$ python -q
>>> import numpy as np
>>> np.set_printoptions(precision=2, suppress=True, linewidth=120)
>>> rd = lambda a: np.round(a, 2) + 0
>>> rng = np.random.default_rng(612)
>>> th = np.sort(rng.uniform(-2, 2, 25))
>>> E = np.c_[th, th ** 2, th ** 3] @ np.array([[0, 1, 2, 0, 2], [2, 1, 2, 1, 2], [0, 1, 1, 2, 2]])
>>> rd(E)
array([[  7.82,  -5.8 ,  -3.87, -11.55, -11.6 ],
       [  6.99,  -4.9 ,  -3.28,  -9.56,  -9.81],
       [  6.44,  -4.35,  -2.92,  -8.33,  -8.7 ],
       [  6.11,  -4.03,  -2.72,  -7.61,  -8.06],
       [  5.47,  -3.44,  -2.36,  -6.32,  -6.89],
       [  5.33,  -3.32,  -2.28,  -6.03,  -6.63],
       [  4.27,  -2.45,  -1.77,  -4.11,  -4.89],
       [  3.76,  -2.07,  -1.56,  -3.28,  -4.14],
       [  3.49,  -1.88,  -1.46,  -2.87,  -3.76],
       [  3.26,  -1.73,  -1.37,  -2.53,  -3.45],
       [  2.44,  -1.23,  -1.12,  -1.47,  -2.46],
       [  1.85,  -0.93,  -0.96,  -0.86,  -1.85],
       [  1.77,  -0.89,  -0.94,  -0.78,  -1.77],
       [  1.17,  -0.63,  -0.81,  -0.31,  -1.25],
       [  0.76,  -0.47,  -0.71,  -0.09,  -0.94],
       [  0.47,  -0.36,  -0.61,   0.01,  -0.72],
       [  0.36,  -0.32,  -0.56,   0.03,  -0.64],
       [  0.31,  -0.3 ,  -0.54,   0.03,  -0.6 ],
       [  0.25,  -0.27,  -0.5 ,   0.04,  -0.55],
       [  0.02,   0.11,   0.21,   0.01,   0.21],
       [  0.16,   0.39,   0.76,   0.13,   0.78],
       [  0.67,   1.1 ,   2.01,   0.72,   2.21],
       [  0.93,   1.46,   2.61,   1.1 ,   2.92],
       [  2.04,   3.06,   5.09,   3.08,   6.12],
       [  3.1 ,   4.73,   7.53,   5.42,   9.46]])
>>> d = np.linalg.norm(E[:, None] - E[None], axis=-1)
>>> d[2].round(6).argsort(kind="stable")[:4]
array([2, 3, 1, 4])
>>> d.mean(axis=1).argmax()
np.int64(24)
>>> np.unravel_index(d.round(6).argmax(), d.shape)
(np.int64(0), np.int64(24))
>>> np.linalg.matrix_rank(d ** 2)
np.int64(5)
>>> (d + 1e9 * np.eye(25)).round(6).argmin(axis=1)
array([ 1,  2,  3,  2,  5,  4,  7,  8,  9,  8, 11, 12, 11, 14, 15, 16, 17, 16, 17, 20, 19, 22, 21, 22, 23])
>>> X = np.load("data.npy")
>>> X
array([[-1. , -1.1, -1.8,  0.4, -1.6],
       [ 1. ,  1.8,  0.9, -0.9, -0.6],
       [ 0.2,  1. ,  2.4,  1.2, -0.9],
       [-0.3,  0.6, -5.4,  0.2,  0.6],
       [-1.7, -0.3,  1.2,  0.3, -2.2],
       [ 0.2,  0.6, -3. , -1.1, -0.2]])
>>> W = np.array([[1, 2], [0, 0], [1, 2], [3, 3], [0, 0]])
>>> b = np.array([0, 2])
>>> act = np.maximum(X @ W + b, 0)
>>> np.linalg.matrix_rank(act)
np.int64(2)
>>> rd(act)
array([[ 0. ,  0. ],
       [ 0. ,  3.1],
       [ 6.2, 10.8],
       [ 0. ,  0. ],
       [ 0.4,  1.9],
       [ 0. ,  0. ]])
>>> (act > 0).astype(int)
array([[0, 0],
       [0, 1],
       [1, 1],
       [0, 0],
       [1, 1],
       [0, 0]])
>>> rd((act > 0).mean(axis=0))
array([0.33, 0.5 ])
>>> cent = np.array([[2, -1, -1], [1, 0, -2]])
>>> W @ cent
array([[ 4, -1, -5],
       [ 0,  0,  0],
       [ 4, -1, -5],
       [ 9, -3, -9],
       [ 0,  0,  0]])
>>> (act @ cent).round(6).argmax(axis=1)
array([0, 0, 0, 0, 0, 0])
>>> data = np.load("m.npy")
>>> data
array([[ 4,  4, -4,  4,  0, -4],
       [ 4,  4, -4,  4,  0, -4],
       [-4, -4,  8,  0, -2,  4],
       [ 4,  4,  0,  8, -2, -4],
       [ 0,  0, -2, -2,  1,  0],
       [-4, -4,  4, -4,  0,  4]])
>>> u, g = data[2], data[3]
>>> u @ u
np.int64(116)
>>> u @ g
np.int64(-44)
>>> pr = (u @ g) / (u @ u) * u
>>> np.linalg.matrix_rank(np.outer(u, g))
np.int64(1)
>>> rd(pr)
array([ 1.52,  1.52, -3.03,  0.  ,  0.76, -1.52])
>>> rd((g - pr) @ u)
np.float64(0.0)
>>> rd(np.linalg.norm(u + g) ** 2 + np.linalg.norm(u - g) ** 2)
np.float64(464.0)
>>> Uu, sig, vt = np.linalg.svd(data)
>>> V = vt[:(sig > 1e-8).sum()]
>>> vec = data[0] + 2 * data[2] + rng.integers(2) * np.eye(6)[0]
>>> vec
array([-4., -4., 12.,  4., -4.,  4.])
>>> np.allclose(V.T @ V @ vec, vec)
True
>>> rd(V.T @ V)
array([[ 0.2 ,  0.2 , -0.2 ,  0.2 ,  0.  , -0.2 ],
       [ 0.2 ,  0.2 , -0.2 ,  0.2 ,  0.  , -0.2 ],
       [-0.2 , -0.2 ,  0.64,  0.24, -0.22,  0.2 ],
       [ 0.2 ,  0.2 ,  0.24,  0.64, -0.22, -0.2 ],
       [ 0.  ,  0.  , -0.22, -0.22,  0.11,  0.  ],
       [-0.2 , -0.2 ,  0.2 , -0.2 ,  0.  ,  0.2 ]])
>>> rd(np.diag(V.T @ V))
array([0.2 , 0.2 , 0.64, 0.64, 0.11, 0.2 ])
>>> np.linalg.matrix_rank(np.vstack([data, vec]))
np.int64(2)
>>> rd(np.linalg.norm(vec - V.T @ V @ vec))
np.float64(0.0)
>>> F = np.loadtxt("mat.csv", delimiter=",")
>>> rd(F)
array([[-0.41,  0.2 , -1.14,  0.74, -0.18, -0.92],
       [ 0.2 ,  1.28,  0.16, -0.09,  0.81, -1.04],
       [-1.14,  0.16, -0.78,  0.21,  0.39,  0.65],
       [ 0.74, -0.09,  0.21,  0.05, -0.44, -0.44],
       [-0.18,  0.81,  0.39, -0.44,  0.75,  0.73],
       [-0.92, -1.04,  0.65, -0.44,  0.73, -0.91]])
>>> np.all(np.linalg.eigvalsh(F) > 0)
np.False_
>>> K = np.arange(10).reshape(2, 5) + -2
>>> K
array([[-2, -1,  0,  1,  2],
       [ 3,  4,  5,  6,  7]])
>>> u = np.array([2, 9])
>>> np.array([np.convolve(row, u, "same") for row in K])
array([[ -4, -20,  -9,   2,  13],
       [  6,  35,  46,  57,  68]])
>>> np.polyval(u, K[0])
array([ 5,  7,  9, 11, 13])
>>> np.convolve(K[0], u)
array([ -4, -20,  -9,   2,  13,  18])
>>> vec = np.array([2, 1, 0, 0, 0])
>>> h = np.maximum(K @ vec, 0)
>>> np.maximum(K @ (3 * vec), 0)
array([ 0, 30])
>>> np.flatnonzero(h > 1e-9)
array([1])
>>> K.T @ h
array([30, 40, 50, 60, 70])
>>> np.maximum(K @ vec, 0) - np.maximum(-K @ vec, 0)
array([-5, 10])
